$ python3 -q
>>> import numpy as np
>>> np.set_printoptions(precision=2, suppress=True, linewidth=100, floatmode="fixed")
>>> rnd = lambda a: np.round(a, 2) + 0
>>> E = np.loadtxt("data.csv", delimiter=",")
>>> E
array([[ 3.00,  4.00,  5.00,  6.00,  7.00],
       [ 8.00,  9.00, 10.00, 11.00, 12.00],
       [13.00, 14.00, 15.00, 16.00, 17.00],
       [18.00, 19.00, 20.00, 21.00, 22.00]])
>>> Uu, sv, vt = np.linalg.svd(E)
>>> V = vt[:(sv > 1e-8).sum()]
>>> rng = np.random.default_rng(85)
>>> vec = E[1] + 4 * E[3] + rng.integers(2) * np.eye(5)[4]
>>> vec
array([ 80.00,  85.00,  90.00,  95.00, 101.00])
>>> rnd(np.linalg.norm(vec - V.T @ V @ vec))
np.float64(0.63)
>>> np.abs(np.diag(np.linalg.qr(E)[1])) > 1e-9
array([ True,  True, False, False])
>>> np.allclose(E[:-1].T @ np.linalg.lstsq(E[:-1].T, E[-1])[0], E[-1])
True
>>> np.linalg.lstsq(E[:-1].T, E[-1])[2]
np.int32(2)
>>> np.unique(E.round(6), axis=0).shape
(4, 5)
>>> r0 = np.array([-3, 2, 2])
>>> np.array([np.convolve(row, r0, "same") for row in E])
array([[ -6.00,  -1.00,   0.00,   1.00,  26.00],
       [-11.00,   4.00,   5.00,   6.00,  46.00],
       [-16.00,   9.00,  10.00,  11.00,  66.00],
       [-21.00,  14.00,  15.00,  16.00,  86.00]])
>>> np.convolve(E[2], r0)
array([-39.00, -16.00,   9.00,  10.00,  11.00,  66.00,  34.00])
>>> np.correlate(E[2], E[3], "full")
array([ 286.00,  581.00,  884.00, 1194.00, 1510.00, 1214.00,  914.00,  611.00,  306.00])
>>> W0 = np.load("dump.npy")
>>> W0
array([[3, 0, 3, 0],
       [3, 0, 1, 0],
       [3, 0, 0, 0],
       [3, 0, 1, 0],
       [3, 1, 4, 2],
       [3, 0, 1, 0],
       [3, 0, 2, 0],
       [3, 3, 5, 4],
       [3, 0, 1, 0],
       [3, 0, 0, 0]])
>>> th = np.radians(15)
>>> r_ = np.eye(4)
>>> r_[3, 3] = r_[0, 0] = np.cos(th)
>>> r_[3, 0], r_[0, 3] = -np.sin(th), np.sin(th)
>>> rnd(r_)
array([[ 0.97,  0.00,  0.00,  0.26],
       [ 0.00,  1.00,  0.00,  0.00],
       [ 0.00,  0.00,  1.00,  0.00],
       [-0.26,  0.00,  0.00,  0.97]])
>>> Y = W0 @ r_.T
>>> rnd(np.linalg.svd(W0, compute_uv=False)), rnd(np.linalg.svd(Y, compute_uv=False))
(array([11.96,  5.56,  2.01,  0.33]), array([11.96,  5.56,  2.01,  0.33]))
>>> np.allclose(W0 @ W0.T, Y @ Y.T)
True
>>> rnd(np.linalg.det(r_)), rnd(np.trace(r_))
(np.float64(1.0), np.float64(3.93))
>>> rnd(np.abs(Y - W0).max(axis=0))
array([0.93, 0.00, 0.00, 0.91])
>>> Y = E[0, 0] * E[1:] - np.outer(E[1:, 0], E[0])
>>> Y
array([[  0.00,  -5.00, -10.00, -15.00, -20.00],
       [  0.00, -10.00, -20.00, -30.00, -40.00],
       [  0.00, -15.00, -30.00, -45.00, -60.00]])
>>> rnd(E[:, 0] / E[0, 0])
array([1.00, 2.67, 4.33, 6.00])
>>> np.linalg.matrix_rank(Y), np.linalg.matrix_rank(E)
(np.int64(1), np.int64(2))
>>> np.flatnonzero(~Y.round(6).any(axis=1))
array([], dtype=int64)
>>> X = np.array([[0, 1, 1], [1, 3, 3], [1, 1, 3], [0, 2, 3], [2, 2, 1]])
>>> X[:, 2] = -1 * X[:, 1]
>>> X
array([[ 0,  1, -1],
       [ 1,  3, -3],
       [ 1,  1, -1],
       [ 0,  2, -2],
       [ 2,  2, -2]])
>>> Y = X / np.linalg.norm(X, axis=1, keepdims=True)
>>> cov = Y @ Y.T
>>> (np.abs(cov) > 0.9).astype(int)
array([[1, 1, 0, 1, 0],
       [1, 1, 1, 1, 1],
       [0, 1, 1, 0, 1],
       [1, 1, 0, 1, 0],
       [0, 1, 1, 0, 1]])
>>> np.argwhere(np.triu(np.abs(cov) > 0.95, 1))
array([[0, 1],
       [0, 3],
       [1, 3],
       [2, 4]])
>>> rnd(cov[4])
array([0.82, 0.93, 1.00, 0.82, 1.00])
>>> A = np.load("block11.npy")
>>> A
array([[0, 1, 1, 0],
       [1, 0, 1, 0],
       [1, 1, 0, 0],
       [0, 0, 0, 0]])
>>> P = np.triu(np.array([[0, 2, 2, -2], [1, 1, 0, -1], [1, -1, 0, 1], [0, 0, -1, -2]]), 1) + np.eye(4)
>>> Y = P @ A @ np.linalg.inv(P)
>>> rnd(np.linalg.det(Y))
np.float64(0.0)
>>> np.linalg.matrix_rank(Y)
np.int64(3)
>>> P @ A - A @ P
array([[ 4.00,  2.00,  2.00,  0.00],
       [ 0.00, -2.00, -2.00,  1.00],
       [ 0.00, -2.00, -2.00,  3.00],
       [ 0.00,  0.00,  0.00,  0.00]])
>>> np.linalg.matrix_rank(A, rtol=0.1)
np.int64(3)
>>> np.linalg.cond(A) > 100
np.True_
>>> rnd(np.linalg.norm(A, 2) / np.linalg.norm(A))
np.float64(0.82)
>>> np.argsort(-np.linalg.norm(A, axis=0).round(6), kind="stable")[:3]
array([0, 1, 2])
>>> np.all(np.linalg.eigvalsh(A) > 0)
np.False_
>>> A @ A
array([[2, 1, 1, 0],
       [1, 2, 1, 0],
       [1, 1, 2, 0],
       [0, 0, 0, 0]])
>>> rnd(np.sort(np.linalg.eigvals(A).real))
array([-1.00, -1.00,  0.00,  2.00])
>>> rnd(np.linalg.det(A))
np.float64(0.0)
>>> Uu, sv, vt = np.linalg.svd(A)
>>> np.argmax(sv[:-1] / (sv[1:] + 1e-6)) + 1
np.int64(3)
>>> rnd(sv)
array([2.00, 1.00, 1.00, 0.00])
>>> Y = Uu[:, :3] @ np.diag(sv[:3]) @ vt[:3]
>>> rnd(Y)
array([[0.00, 1.00, 1.00, 0.00],
       [1.00, 0.00, 1.00, 0.00],
       [1.00, 1.00, 0.00, 0.00],
       [0.00, 0.00, 0.00, 0.00]])
>>> rnd(np.linalg.norm(A - Y) / np.linalg.norm(A))
np.float64(0.0)
>>> np.linalg.matrix_rank(A, rtol=0.05)
np.int64(3)
